$ python -q
>>> import numpy as np
>>> from numpy import linalg as LA
>>> np.set_printoptions(precision=2, suppress=True, linewidth=140, legacy="1.25")
>>> rnd = lambda a: np.round(a, 2) + 0
>>> other = np.array([[-4, 8, 4, 8, 3],
...     [-6, 9, -8, -9, -2],
...     [0, -4, 4, -1, 4],
...     [8, -5, 0, 4, 3],
...     [-2, -2, 4, 2, 2]])
>>> mat = np.tril(other)
>>> mat
array([[-4,  0,  0,  0,  0],
       [-6,  9,  0,  0,  0],
       [ 0, -4,  4,  0,  0],
       [ 8, -5,  0,  4,  0],
       [-2, -2,  4,  2,  2]])
>>> r0 = np.array([4, 3, 2, 3, 3])
>>> other = mat + np.outer(r0, np.eye(5)[4])
>>> LA.matrix_rank(LA.inv(other) - LA.inv(mat), tol=1e-8)
1
>>> other
array([[-4.,  0.,  0.,  0.,  4.],
       [-6.,  9.,  0.,  0.,  3.],
       [ 0., -4.,  4.,  0.,  2.],
       [ 8., -5.,  0.,  4.,  3.],
       [-2., -2.,  4.,  2.,  5.]])
>>> rnd(LA.det(other) / LA.det(mat)), rnd(1 + LA.solve(mat, r0)[4])
(-1.5, -1.5)
>>> LA.matrix_rank(other - mat)
1
>>> vec = np.array([0, 6, 2, 7, 1])
>>> (mat @ vec).argmax()
1
>>> np.einsum("ij,j->i", mat, vec)
array([  0,  54, -16,  -2,  12])
>>> mat @ vec
array([  0,  54, -16,  -2,  12])
>>> np.sign((mat @ vec).round(6))
array([ 0,  1, -1, -1,  1])
>>> mat @ (2 * vec)
array([  0, 108, -32,  -4,  24])
>>> (mat * vec).sum(axis=1)
array([  0,  54, -16,  -2,  12])
>>> w, vecs = LA.eig(mat)
>>> np.prod(w)
-1152.0
>>> rnd(np.sort(LA.eigvals(LA.inv(mat))))
array([-0.25,  0.11,  0.25,  0.25,  0.5 ])
>>> w
array([ 2.,  4.,  4.,  9., -4.])
>>> mat @ vecs[:, 0] - w[0] * vecs[:, 0]
array([0., 0., 0., 0., 0.])
>>> rnd(np.sort(LA.eigvals(mat @ mat)))
array([ 4., 16., 16., 16., 81.])
>>> arr = np.array([[0, -3, -7, 6, -1],
...     [3, 0, 0, 0, -6],
...     [7, 0, 0, 3, 8],
...     [-6, 0, -3, 0, -2],
...     [1, 6, -8, 2, 0]])
>>> # antisymmetric, zero diagonal
>>> Uu, sig, vt = LA.svd(arr)
>>> vecs = vt[:(sig > 1e-8).sum()]
>>> rng = np.random.default_rng(576)
>>> vec = arr[2] + -1 * arr[1] + rng.integers(2) * np.eye(5)[3]
>>> vec
array([ 4.,  0.,  0.,  3., 14.])
>>> rnd(LA.norm(vec - vecs.T @ vecs @ vec))
0.0
>>> rnd(np.diag(vecs.T @ vecs))
array([0.96, 0.83, 0.78, 0.45, 0.99])
>>> LA.matrix_rank(np.vstack([arr, vec]))
4
>>> other = arr / np.sqrt((arr ** 2).mean(axis=1, keepdims=True))
>>> rnd(arr - arr.mean(axis=1, keepdims=True))
array([[ 1. , -2. , -6. ,  7. ,  0. ],
       [ 3.6,  0.6,  0.6,  0.6, -5.4],
       [ 3.4, -3.6, -3.6, -0.6,  4.4],
       [-3.8,  2.2, -0.8,  2.2,  0.2],
       [ 0.8,  5.8, -8.2,  1.8, -0.2]])
>>> LA.matrix_rank(arr - arr.mean(axis=1, keepdims=True))
4
